>>> import numpy as np
>>> np.set_printoptions(suppress=True, linewidth=140)
>>> feats = np.load("run15.npy")
>>> feats
array([[  3.933,  -4.099,  -9.059,   6.454],
       [ -1.298,  -5.488,  -0.787,   2.567],
       [  0.853,  -3.794,  -6.658,   0.098],
       [  2.08 ,   3.776,   1.675,   1.033],
       [ -4.083,  -1.294,   7.765,  -5.97 ],
       [ -1.101,   5.07 ,   4.287,  -6.193],
       [ -3.465,   0.496,   2.312,   0.905],
       [ -2.34 ,  -4.707,   6.529,   4.903],
       [ -1.487,   3.243,   7.955,  -6.319],
       [  3.832,   0.016,  -6.039,   4.945],
       [ -2.649,  -3.246,  10.729,   5.891],
       [  8.128,  -2.197, -18.586,   1.398]])
>>> A2 = feats / np.linalg.norm(feats, axis=1, keepdims=True)
>>> cov = A2 @ A2.T
>>> np.round(np.linalg.norm(A2, axis=1), 3)
array([1., 1., 1., 1., 1., 1., 1., 1., 1., 1., 1., 1.])
>>> cov[0].round(3)
array([ 1.   ,  0.527,  0.829, -0.267, -0.896, -0.91 , -0.574, -0.144, -0.981,  0.936, -0.348,  0.855])
>>> (np.abs(cov) > 0.9).astype(int)
array([[1, 0, 0, 0, 0, 1, 0, 0, 1, 1, 0, 0],
       [0, 1, 0, 0, 0, 0, 0, 0, 0, 0, 0, 0],
       [0, 0, 1, 0, 0, 0, 0, 0, 0, 0, 0, 0],
       [0, 0, 0, 1, 0, 0, 0, 0, 0, 0, 0, 0],
       [0, 0, 0, 0, 1, 0, 0, 0, 0, 1, 0, 0],
       [1, 0, 0, 0, 0, 1, 0, 0, 1, 0, 0, 0],
       [0, 0, 0, 0, 0, 0, 1, 0, 0, 0, 0, 0],
       [0, 0, 0, 0, 0, 0, 0, 1, 0, 0, 1, 0],
       [1, 0, 0, 0, 0, 1, 0, 0, 1, 1, 0, 0],
       [1, 0, 0, 0, 1, 0, 0, 0, 1, 1, 0, 0],
       [0, 0, 0, 0, 0, 0, 0, 1, 0, 0, 1, 0],
       [0, 0, 0, 0, 0, 0, 0, 0, 0, 0, 0, 1]])
>>> A2 = np.array([[7, 3, 3], [6, -8, 6], [-1, 8, -7], [7, 8, -3]])
>>> np.linalg.matrix_rank(feats @ A2)
np.int64(3)
>>> np.vstack([feats, A2.T]).shape
(15, 4)
>>> np.round(np.einsum("ij->j", feats), 3)
array([  2.403, -12.224,   0.123,   9.712])
>>> cen = feats - feats.mean(axis=0)
>>> V = np.linalg.svd(cen)[2][:3]
>>> A2 = cen - cen @ V.T @ V
>>> np.round(np.linalg.norm(A2) / np.linalg.norm(cen), 3)
np.float64(0.096)
>>> np.round((cen @ V.T).std(axis=0), 3)
array([9.06 , 4.756, 2.504])
>>> cov = np.cov(feats, rowvar=False)
>>> np.round(np.corrcoef(feats.T), 3)
array([[ 1.   , -0.049, -0.897,  0.335],
       [-0.049,  1.   ,  0.258, -0.634],
       [-0.897,  0.258,  1.   , -0.318],
       [ 0.335, -0.634, -0.318,  1.   ]])
>>> A = np.array([[-3, -2, 2], [2, -3, -2], [-2, 2, -3]])
>>> A
array([[-3, -2,  2],
       [ 2, -3, -2],
       [-2,  2, -3]])
>>> rng = np.random.default_rng(720369)
>>> idx = rng.permutation(3)
>>> A2 = A[:, idx] * rng.choice([-1, 1], 3)
>>> A2
array([[-3,  2, -2],
       [ 2, -2, -3],
       [-2, -3,  2]])
>>> U, _, Vh = np.linalg.svd(A.T @ A2)
>>> idx
array([0, 2, 1])
>>> np.round(np.linalg.lstsq(A, A2)[0], 3) + 0
array([[1., 0., 0.],
       [0., 0., 1.],
       [0., 1., 0.]])
